>>> import numpy as np
>>> np.set_printoptions(precision=2, suppress=True, linewidth=140, legacy="1.25")
>>> rnd = lambda a: np.round(a, 2) + 0
>>> feats = np.loadtxt("m.csv", delimiter=",")
>>> feats
array([[ 4.,  5.,  6.,  7.,  8.,  9.],
       [10., 11., 12., 13., 14., 15.],
       [16., 17., 18., 19., 20., 21.],
       [22., 23., 24., 25., 26., 27.],
       [28., 29., 30., 31., 32., 33.]])
>>> rank = np.linalg.matrix_rank(feats)
>>> rank
2
>>> null = np.linalg.svd(feats)[2][rank:].T
>>> rnd(null @ null.T)
array([[ 0.48, -0.38, -0.24, -0.1 ,  0.05,  0.19],
       [-0.38,  0.7 , -0.21, -0.12, -0.04,  0.05],
       [-0.24, -0.21,  0.82, -0.15, -0.12, -0.1 ],
       [-0.1 , -0.12, -0.15,  0.82, -0.21, -0.24],
       [ 0.05, -0.04, -0.12, -0.21,  0.7 , -0.38],
       [ 0.19,  0.05, -0.1 , -0.24, -0.38,  0.48]])
>>> np.linalg.matrix_rank(feats.T @ feats), np.linalg.matrix_rank(feats @ feats.T)
(2, 2)
>>> null.shape
(6, 4)
>>> np.allclose(feats @ null, 0)
True
>>> left, sv, Vt = np.linalg.svd(feats)
>>> vecs = Vt[:(sv > 1e-8).sum()]
>>> rng = np.random.default_rng(33)
>>> vec = feats[0] + 5 * feats[3] + rng.integers(2) * np.eye(6)[5]
>>> vec
array([114., 120., 126., 132., 138., 145.])
>>> np.allclose(vecs.T @ vecs @ vec, vec)
False
>>> rnd(np.diag(vecs.T @ vecs))
array([0.52, 0.3 , 0.18, 0.18, 0.3 , 0.52])
>>> u, v = feats[4], feats[3]
>>> u @ v
4501.0
>>> p = (u @ v) / (u @ u) * u
>>> np.linalg.matrix_rank(np.outer(u, v))
1
>>> rnd(np.linalg.norm(u + v) ** 2 + np.linalg.norm(u - v) ** 2)
18436.0
>>> np.outer(u, v)
array([[616., 644., 672., 700., 728., 756.],
       [638., 667., 696., 725., 754., 783.],
       [660., 690., 720., 750., 780., 810.],
       [682., 713., 744., 775., 806., 837.],
       [704., 736., 768., 800., 832., 864.],
       [726., 759., 792., 825., 858., 891.]])
>>> F = np.load("w.npy")
>>> F
array([[ 5.,  0.,  0.,  0.,  0.],
       [ 0., 14.,  3.,  3.,  6.],
       [ 0.,  3.,  6.,  1.,  2.],
       [ 0.,  3.,  1.,  6.,  2.],
       [ 0.,  6.,  2.,  2.,  9.]])
>>> ev, vecs = np.linalg.eig(F)
>>> rnd(np.sort(np.linalg.eigvals(F.T)))
array([ 5.,  5.,  5.,  5., 20.])
>>> rnd(np.sort(np.linalg.eigvals(np.linalg.inv(F))))
array([0.05, 0.2 , 0.2 , 0.2 , 0.2 ])
>>> rnd(np.prod(ev))
12500.0
>>> t3 = np.stack([F, 2 * F, F[::-1]])
>>> np.linalg.matrix_rank(t3.reshape(3, -1))
2
>>> np.linalg.matrix_rank(t3)
array([5, 5, 5])
>>> t3.sum(axis=0)
array([[15.,  6.,  2.,  2.,  9.],
       [ 0., 45., 10., 15., 20.],
       [ 0., 12., 24.,  4.,  8.],
       [ 0., 23.,  6., 21., 12.],
       [ 5., 18.,  6.,  6., 27.]])
>>> np.einsum("bij,cij->bc", t3, t3)
array([[ 500., 1000.,  200.],
       [1000., 2000.,  400.],
       [ 200.,  400.,  500.]])
>>> (t3 @ F.T).shape
(3, 5, 5)
>>> proj = np.triu(np.array([[0, 2, 0, 2, -2],
...     [-2, 2, 1, 0, 0],
...     [0, 0, -1, 2, 1],
...     [1, -1, -2, 2, -2],
...     [0, -1, 0, -1, 2]]), 1) + np.eye(5)
>>> M2 = proj @ F @ np.linalg.inv(proj)
>>> M2
array([[  5.,  12.,  -8.,  20.,  56.],
       [  0.,  17.,  -8.,  20.,  56.],
       [  0.,  15.,  -5.,  25.,  70.],
       [  0.,  -9.,   6., -10., -42.],
       [  0.,   6.,  -4.,  10.,  33.]])
>>> rnd(np.linalg.det(M2))
12500.0
>>> np.linalg.matrix_rank(M2)
5
>>> proj @ F - F @ proj
array([[  0.,  12.,   4.,   4.,   8.],
       [  0.,   3.,  -8.,  -5.,   5.],
       [  0.,  12.,   1.,   2.,   9.],
       [  0., -12.,  -7.,  -6.,  -7.],
       [  0.,   0.,  -6.,  -4.,   2.]])
>>> M2 = np.linalg.invert(F)
Traceback (most recent call last):
  File "<python-input-43>", line 1, in <module>
    M2 = np.linalg.invert(F)
         ^^^^^^^^^^^^^^^^
AttributeError: module 'numpy.linalg' has no attribute 'invert'
>>> M2 = np.linalg.inv(F)
>>> rnd(np.linalg.det(F) * M2)
array([[2500.,    0.,    0.,    0.,    0.],
       [   0., 1375., -375., -375., -750.],
       [   0., -375., 2375., -125., -250.],
       [   0., -375., -125., 2375., -250.],
       [   0., -750., -250., -250., 2000.]])
>>> rnd(np.linalg.cond(F))
4.0
>>> rnd(np.linalg.inv(M2))
array([[ 5.,  0.,  0.,  0.,  0.],
       [ 0., 14.,  3.,  3.,  6.],
       [ 0.,  3.,  6.,  1.,  2.],
       [ 0.,  3.,  1.,  6.,  2.],
       [ 0.,  6.,  2.,  2.,  9.]])
>>> rnd(np.linalg.slogdet(F)[0])
1.0
>>> rnd(M2)
array([[ 0.2 ,  0.  ,  0.  ,  0.  ,  0.  ],
       [ 0.  ,  0.11, -0.03, -0.03, -0.06],
       [ 0.  , -0.03,  0.19, -0.01, -0.02],
       [ 0.  , -0.03, -0.01,  0.19, -0.02],
       [ 0.  , -0.06, -0.02, -0.02,  0.16]])
>>> ev, vecs = np.linalg.eigh(F)
>>> vec = np.array([1, 0, 1, 1, 0])
>>> rnd(vecs * np.abs(ev) @ vecs.T)
array([[ 5.,  0.,  0.,  0.,  0.],
       [ 0., 14.,  3.,  3.,  6.],
       [ 0.,  3.,  6.,  1.,  2.],
       [ 0.,  3.,  1.,  6.,  2.],
       [ 0.,  6.,  2.,  2.,  9.]])
>>> vec @ F @ vec
19.0
>>> rnd(vecs * np.maximum(ev, 0) @ vecs.T)
array([[ 5.,  0.,  0.,  0.,  0.],
       [ 0., 14.,  3.,  3.,  6.],
       [ 0.,  3.,  6.,  1.,  2.],
       [ 0.,  3.,  1.,  6.,  2.],
       [ 0.,  6.,  2.,  2.,  9.]])
>>> E = np.load("run5.npy")
>>> E
array([[-3, -2, -1,  3, -2],
       [ 1, -2,  2, -1,  3],
       [ 3,  0,  1, -3, -2]])
>>> np.count_nonzero(E)
14
>>> E[3]
Traceback (most recent call last):
  File "<python-input-58>", line 1, in <module>
    E[3]
    ~^^^
IndexError: index 3 is out of bounds for axis 0 with size 3
>>> np.diff(E, axis=0)
array([[ 4,  0,  3, -4,  5],
       [ 2,  2, -1, -2, -5]])
>>> E - E[0]
array([[ 0,  0,  0,  0,  0],
       [ 4,  0,  3, -4,  5],
       [ 6,  2,  2, -6,  0]])
>>> np.linalg.rank(E)
Traceback (most recent call last):
  File "<python-input-61>", line 1, in <module>
    np.linalg.rank(E)
    ^^^^^^^^^^^^^^
AttributeError: module 'numpy.linalg' has no attribute 'rank'
>>> E.sum(axis=0)
array([ 1, -4,  2, -1, -1])
>>> E.shape
(3, 5)
>>> E[:, 5]
Traceback (most recent call last):
  File "<python-input-64>", line 1, in <module>
    E[:, 5]
    ~^^^^^^
IndexError: index 5 is out of bounds for axis 1 with size 5
